In [1]: import numpy as np

In [2]: np.set_printoptions(precision=1, suppress=True, linewidth=140, floatmode="fixed")

In [3]: E = np.load("case5.npy")

In [4]: E
Out[4]: 
array([[6.0, 5.0, 5.0, 5.0, 5.0, 0.0, 0.0],
       [5.0, 6.0, 5.0, 5.0, 5.0, 0.0, 0.0],
       [5.0, 5.0, 6.0, 5.0, 5.0, 0.0, 0.0],
       [5.0, 5.0, 5.0, 6.0, 5.0, 0.0, 0.0],
       [5.0, 5.0, 5.0, 5.0, 6.0, 0.0, 0.0],
       [0.0, 0.0, 0.0, 0.0, 0.0, 6.0, 5.0],
       [0.0, 0.0, 0.0, 0.0, 0.0, 5.0, 6.0]])

In [5]: # equal to its transpose

In [6]: x = np.ones(7)

In [7]: for _ in range(7):
   ...:     x = E @ x
   ...:     x /= np.linalg.norm(x)
   ...:     print(round(x @ E @ x, 1))
   ...: 
25.0
25.8
26.0
26.0
26.0
26.0
26.0

In [8]: x.round(1) + 0
Out[8]: array([0.4, 0.4, 0.4, 0.4, 0.4, 0.0, 0.0])

In [9]: ev, evecs = np.linalg.eigh(E)

In [10]: x = np.array([1, 2, 3, 3, 3, 3, 3])

In [11]: np.abs(E).sum(axis=1).max(), np.abs(ev).max()
Out[11]: (np.float64(26.0), np.float64(26.0))

In [12]: x @ E @ x
Out[12]: np.float64(950.0)

In [13]: A = np.load("dump.npy")

In [14]: A
Out[14]: 
array([[-1.6, -0.4, -0.8,  1.2,  3.6,  0.6, -0.5, -0.6],
       [ 1.8, -0.7, -0.3,  1.0,  6.3,  0.1,  0.0,  0.4],
       [ 0.7,  0.0,  1.9,  0.9,  1.8, -1.4, -2.2,  0.0],
       [-0.4,  1.1,  2.1, -1.8,  2.1, -1.2,  1.5,  1.6],
       [-2.6,  0.5, -0.4, -1.5,  4.8, -1.1,  0.4, -0.5]])

In [15]: round(float(np.linalg.norm(A, 1)), 1), np.round(np.linalg.norm(A, np.inf), 1)
Out[15]: (18.6, np.float64(11.8))

In [16]: np.round(np.linalg.norm(A, 2), 1)
Out[16]: np.float64(9.2)

In [17]: round(np.linalg.norm(A[0], 1), 1), round(float(np.linalg.norm(A[0], np.inf)), 1)
Out[17]: (np.float64(9.3), 3.6)

In [18]: round(A[0] @ A[2], 1)
Out[18]: np.float64(5.2)

In [19]: np.linalg.norm(A, axis=0)
Out[19]: array([3.6, 1.5, 3.0, 3.0, 9.1, 2.2, 2.7, 1.8])

In [20]: np.linalg.norm(A, axis=1).argmax()
Out[20]: np.int64(1)

In [21]: np.linalg.norm(A, axis=2)
AxisError: axis 2 is out of bounds for array of dimension 2


In [22]: round(np.linalg.norm(A[0] - A[2]), 1)
Out[22]: np.float64(4.8)

In [23]: Y = np.array([[-4, 0], [2, 3], [5, 0], [-3, 2], [-3, 5], [2, 1], [1, 0], [-2, 2]])

In [24]: Y.T @ A.T
Out[24]: 
array([[-10.9, -32.6,  -6.4,   9.3,  -1.3],
       [ 18.6,  32.3,   9.4,  12.2,  20.4]])

In [25]: np.linalg.matrix_rank(np.vstack([A, Y.T]))
Out[25]: np.int64(7)

In [26]: np.einsum("ij->j", A)
Out[26]: array([-2.1,  0.5,  2.5, -0.2, 18.6, -3.0, -0.8,  0.9])

In [27]: np.vstack([A, Y.T]).shape
Out[27]: (7, 8)

In [28]: np.linalg.matrix_rank(A @ Y)
Out[28]: np.int64(2)

In [29]: np.einsum("ij,ij->i", A, A)
Out[29]: array([18.7, 44.7, 14.9, 19.7, 34.1])

In [30]: u = np.array([0, -2, -1])

In [31]: np.polyval(u, A[4])
Out[31]: array([  4.2,  -2.0,  -0.2,   2.0, -10.6,   1.2,  -1.8,   0.0])

In [32]: np.cross(A[4, :3], A[3, :3])
Out[32]: array([ 1.5,  5.6, -2.7])

In [33]: mat = np.loadtxt("layer18.csv", delimiter=",")

In [34]: mat
Out[34]: 
array([[ 0.6,  0.2, -0.6],
       [ 6.1,  2.3, -4.8],
       [-5.7, -2.4,  4.5],
       [ 2.0,  0.3, -1.4],
       [10.1,  3.8, -8.3],
       [-2.3, -0.5,  2.2],
       [-5.7, -2.8,  4.2],
       [10.0,  4.2, -7.7],
       [ 2.0,  0.6, -1.6],
       [-7.3, -2.9,  5.6],
       [ 0.5,  0.3, -0.1],
       [ 6.8,  2.3, -5.7],
       [ 6.3,  2.6, -5.1],
       [ 4.7,  2.2, -4.3],
       [-0.1,  0.1,  0.0],
       [ 1.6,  1.2, -1.3],
       [10.1,  4.5, -8.3],
       [-8.6, -3.1,  7.0],
       [ 4.8,  2.2, -4.2],
       [-3.7, -1.6,  2.8],
       [-0.6, -0.6,  0.2],
       [-2.2, -0.9,  1.6],
       [-0.5,  0.4, -0.2],
       [ 3.1,  1.3, -2.1],
       [-5.1, -1.3,  3.5],
       [-5.4, -2.5,  4.1],
       [-4.2, -1.7,  2.9],
       [ 6.8,  3.1, -5.8],
       [ 2.3,  0.5, -1.8],
       [ 7.6,  3.6, -5.8],
       [-7.0, -2.8,  5.2],
       [ 3.2,  1.0, -2.7],
       [ 4.7,  2.0, -4.3],
       [-4.2, -1.2,  3.0],
       [-1.0, -0.1,  1.4]])

In [35]: u = np.array([-3, 0])

In [36]: np.polyval(u, mat[7])
Out[36]: array([-30.0, -12.6,  23.1])

In [37]: np.correlate(mat[7], mat[30], "full")
Out[37]: array([  52.0,   -6.2, -121.8,   -7.8,   53.9])

In [38]: np.convolve(mat[7], u)
Out[38]: array([-30.0, -12.6,  23.1,   0.0])

In [39]: np.cross(mat[7, :3], mat[30, :3])
Out[39]: array([0.3, 1.9, 1.4])

In [40]: D = np.linalg.norm(mat[:, None] - mat[None], axis=-1)

In [41]: D[:5, :5]
Out[41]: 
array([[ 0.0,  7.2,  8.5,  1.6, 12.7],
       [ 7.2,  0.0, 15.7,  5.7,  5.5],
       [ 8.5, 15.7,  0.0, 10.1, 21.3],
       [ 1.6,  5.7, 10.1,  0.0, 11.2],
       [12.7,  5.5, 21.3, 11.2,  0.0]])

In [42]: np.unravel_index(D.round(6).argmax(), D.shape)
Out[42]: (np.int64(16), np.int64(17))

In [43]: D[7].round(6).argsort(kind="stable")[:4]
Out[43]: array([ 7, 16,  4, 29])

In [44]: Xs = mat - mat.mean(axis=0)

In [45]: evecs = np.linalg.svd(Xs)[2][:1]

In [46]: Y = Xs - Xs @ evecs.T @ evecs

In [47]: np.linalg.norm(Y, axis=1).round(6).argmax()
Out[47]: np.int64(34)

In [48]: Y.std(axis=0)
Out[48]: array([0.2, 0.3, 0.2])

In [49]: np.diag(evecs.T @ evecs)
Out[49]: array([0.6, 0.1, 0.4])

In [50]: np.cov(Xs @ evecs.T, rowvar=False)
Out[50]: array(50.9)

In [51]: np.round(np.linalg.norm(Y) / np.linalg.norm(Xs), 1)
Out[51]: np.float64(0.1)

In [52]: A.sum(axis=0)
Out[52]: array([-2.1,  0.5,  2.5, -0.2, 18.6, -3.0, -0.8,  0.9])

In [53]: np.count_nonzero(A)
Out[53]: np.int64(37)

In [54]: np.abs(A).max()
Out[54]: np.float64(6.3)

In [55]: A.sum(axis=1)
Out[55]: array([ 1.5,  8.6,  1.7,  5.0, -0.4])

In [56]: np.zeros(5, 8)
TypeError: Cannot interpret '8' as a data type


In [57]: np.diff(A, axis=0)
Out[57]: 
array([[ 3.4, -0.3,  0.5, -0.2,  2.7, -0.5,  0.5,  1.0],
       [-1.1,  0.7,  2.2, -0.1, -4.5, -1.5, -2.2, -0.4],
       [-1.1,  1.1,  0.2, -2.7,  0.3,  0.2,  3.7,  1.6],
       [-2.2, -0.6, -2.5,  0.3,  2.7,  0.1, -1.1, -2.1]])

In [58]: A.shape
Out[58]: (5, 8)

In [59]: A - A[0]
Out[59]: 
array([[ 0.0,  0.0,  0.0,  0.0,  0.0,  0.0,  0.0,  0.0],
       [ 3.4, -0.3,  0.5, -0.2,  2.7, -0.5,  0.5,  1.0],
       [ 2.3,  0.4,  2.7, -0.3, -1.8, -2.0, -1.7,  0.6],
       [ 1.2,  1.5,  2.9, -3.0, -1.5, -1.8,  2.0,  2.2],
       [-1.0,  0.9,  0.4, -2.7,  1.2, -1.7,  0.9,  0.1]])

In [60]: t3 = np.stack([mat, -2 * mat, mat[::-1]])

In [61]: t3.shape
Out[61]: (3, 35, 3)

In [62]: np.einsum("bij,cij->bc", t3, t3)
Out[62]: 
array([[ 1789.7, -3579.3,   156.9],
       [-3579.3,  7158.6,  -313.8],
       [  156.9,  -313.8,  1789.7]])

In [63]: np.linalg.matrix_rank(t3)
Out[63]: array([3, 3, 3])

In [64]: (t3 @ mat.T).shape
Out[64]: (3, 35, 35)

In [65]: m1 = np.array([[-0.1, -1.1, 1.7, -0.9, -1.3, -1.3, 2.2],
    ...:     [-0.4, 1.5, 0.1, -0.3, -1.3, -1.6, 0.1],
    ...:     [-0.4, -1.2, 1.9, -1.1, -1.2, -1.7, 2.1],
    ...:     [-0.7, 1.5, -0.3, 0.7, -1.9, -0.7, 1.4],
    ...:     [-0.1, -2.5, 0.4, -0.6, 0.0, 1.7, -1.5]])

In [66]: t = np.radians(90)

In [67]: Rm = np.eye(7)

In [68]: Rm[5, 5] = Rm[2, 2] = np.cos(t)

In [69]: Rm[5, 2], Rm[2, 5] = -np.sin(t), np.sin(t)

In [70]: Rm.round(1) + 0
Out[70]: 
array([[ 1.0,  0.0,  0.0,  0.0,  0.0,  0.0,  0.0],
       [ 0.0,  1.0,  0.0,  0.0,  0.0,  0.0,  0.0],
       [ 0.0,  0.0,  0.0,  0.0,  0.0,  1.0,  0.0],
       [ 0.0,  0.0,  0.0,  1.0,  0.0,  0.0,  0.0],
       [ 0.0,  0.0,  0.0,  0.0,  1.0,  0.0,  0.0],
       [ 0.0,  0.0, -1.0,  0.0,  0.0,  0.0,  0.0],
       [ 0.0,  0.0,  0.0,  0.0,  0.0,  0.0,  1.0]])

In [71]: Y = m1 @ Rm.T

In [72]: np.abs(Y - m1).max(axis=0)
Out[72]: array([0.0, 0.0, 3.6, 0.0, 0.0, 2.1, 0.0])

In [73]: Y = m1 / np.linalg.norm(m1, axis=1, keepdims=True)

In [74]: cov = Y @ Y.T

In [75]: cov
Out[75]: 
array([[ 1.0,  0.3,  1.0,  0.3, -0.1],
       [ 0.3,  1.0,  0.3,  0.8, -0.7],
       [ 1.0,  0.3,  1.0,  0.3, -0.1],
       [ 0.3,  0.8,  0.3,  1.0, -0.7],
       [-0.1, -0.7, -0.1, -0.7,  1.0]])

In [76]: cov[0]
Out[76]: array([ 1.0,  0.3,  1.0,  0.3, -0.1])

In [77]: round(np.degrees(np.arccos(np.clip(cov[0, 2], -1, 1))), 1)
Out[77]: np.float64(8.2)

In [78]: (np.abs(cov) > 0.9).astype(int)
Out[78]: 
array([[1, 0, 1, 0, 0],
       [0, 1, 0, 0, 0],
       [1, 0, 1, 0, 0],
       [0, 0, 0, 1, 0],
       [0, 0, 0, 0, 1]])

In [79]: def softmax(z):
    ...:     e = np.exp(z - z.max(axis=-1, keepdims=True))
    ...:     return e / e.sum(axis=-1, keepdims=True)
    ...: 

In [80]: np.round(softmax(10 * m1[0]), 1) + 0
Out[80]: array([0.0, 0.0, 0.0, 0.0, 0.0, 0.0, 1.0])

In [81]: np.round(softmax(m1[0]), 1) + 0
Out[81]: array([0.1, 0.0, 0.3, 0.0, 0.0, 0.0, 0.5])

In [82]: softmax(m1).sum(axis=1)
Out[82]: array([1.0, 1.0, 1.0, 1.0, 1.0])

In [83]: S = m1 @ m1.T / np.sqrt(7)

In [84]: softmax(S).round(6).argmax(axis=1)
Out[84]: array([2, 1, 2, 3, 4])

In [85]: np.round(softmax(S), 1) + 0
Out[85]: 
array([[0.4, 0.0, 0.6, 0.0, 0.0],
       [0.1, 0.4, 0.1, 0.3, 0.0],
       [0.4, 0.0, 0.6, 0.0, 0.0],
       [0.1, 0.2, 0.1, 0.7, 0.0],
       [0.0, 0.0, 0.0, 0.0, 1.0]])

In [86]: np.round(softmax(S + np.triu(np.full(S.shape, -np.inf), 1)), 1) + 0
Out[86]: 
array([[1.0, 0.0, 0.0, 0.0, 0.0],
       [0.2, 0.8, 0.0, 0.0, 0.0],
       [0.4, 0.0, 0.6, 0.0, 0.0],
       [0.1, 0.2, 0.1, 0.7, 0.0],
       [0.0, 0.0, 0.0, 0.0, 1.0]])

In [87]: J = np.array([[1, 3, 2, 3, 3, 0],
    ...:     [1, 2, 0, 2, 0, 3],
    ...:     [1, 0, 0, 2, 3, 3],
    ...:     [2, 2, 2, 0, 2, 1],
    ...:     [0, 2, 3, 1, 3, 1],
    ...:     [2, 0, 2, 3, 1, 3]])

In [88]: np.allclose(J @ J.T, J.T @ J)
Out[88]: False

In [89]: np.allclose(J, J.T)
Out[89]: False

In [90]: round(float(np.linalg.det(J)), 1)
Out[90]: 829.0

In [91]: (J - J.T) / 2
Out[91]: 
array([[ 0.0,  1.0,  0.5,  0.5,  1.5, -1.0],
       [-1.0,  0.0,  0.0,  0.0, -1.0,  1.5],
       [-0.5,  0.0,  0.0,  0.0,  0.0,  0.5],
       [-0.5,  0.0,  0.0,  0.0,  0.5, -1.0],
       [-1.5,  1.0,  0.0, -0.5,  0.0,  0.0],
       [ 1.0, -1.5, -0.5,  1.0,  0.0,  0.0]])

In [92]: np.trace(J)
Out[92]: np.int64(9)

In [93]: np.linalg.matrix_power(J, 3)
Out[93]: 
array([[124, 158, 170, 199, 212, 217],
       [102, 113, 122, 146, 154, 146],
       [103, 127, 137, 162, 197, 178],
       [106, 128, 145, 146, 172, 167],
       [110, 125, 157, 164, 183, 178],
       [127, 164, 182, 195, 236, 200]])

In [94]: np.sort(np.abs(np.linalg.eigvals(J)))
Out[94]: array([2.1, 2.4, 2.5, 2.5, 2.6, 9.8])

In [95]: (J + J.T) / 2
Out[95]: 
array([[1.0, 2.0, 1.5, 2.5, 1.5, 1.0],
       [2.0, 2.0, 0.0, 2.0, 1.0, 1.5],
       [1.5, 0.0, 0.0, 2.0, 3.0, 2.5],
       [2.5, 2.0, 2.0, 0.0, 1.5, 2.0],
       [1.5, 1.0, 3.0, 1.5, 3.0, 1.0],
       [1.0, 1.5, 2.5, 2.0, 1.0, 3.0]])

In [96]: rng = np.random.default_rng(12)

In [97]: idx = rng.permutation(6)

In [98]: Y = J[:, idx] * rng.choice([-1, 1], 6)

In [99]: Y
Out[99]: 
array([[-3, -3, -2,  0, -3, -1],
       [-2, -2,  0,  3,  0, -1],
       [ 0, -2,  0,  3, -3, -1],
       [-2,  0, -2,  1, -2, -2],
       [-2, -1, -3,  1, -3,  0],
       [ 0, -3, -2,  3, -1, -2]])

In [100]: Uu, _, Vt = np.linalg.svd(J.T @ Y)

In [101]: np.round(Uu @ Vt, 1) + 0
Out[101]: 
array([[ 0.0,  0.0,  0.0,  0.0,  0.0, -1.0],
       [-1.0,  0.0,  0.0,  0.0,  0.0,  0.0],
       [ 0.0,  0.0, -1.0,  0.0,  0.0,  0.0],
       [ 0.0, -1.0,  0.0,  0.0,  0.0,  0.0],
       [ 0.0,  0.0,  0.0,  0.0, -1.0,  0.0],
       [ 0.0,  0.0,  0.0,  1.0,  0.0,  0.0]])

In [102]: x = np.array([-1, 0, 1, 2, -1, 1])

In [103]: y = Y @ x

In [104]: beta, lr = np.zeros(6), 1 / np.linalg.norm(Y, 2) ** 2

In [105]: for i in range(25):
     ...:     beta -= lr * Y.T @ (Y @ beta - y)
     ...:     if i % 5 == 0: print(i, round(np.linalg.norm(Y @ beta - y), 1))
     ...: 
0 5.6
5 3.9
10 3.1
15 2.6
20 2.1

In [106]: round(float(np.linalg.cond(Y)), 1)
Out[106]: 6.8

In [107]: beta
Out[107]: array([-0.6, -0.3,  0.8,  1.5, -0.8,  0.3])
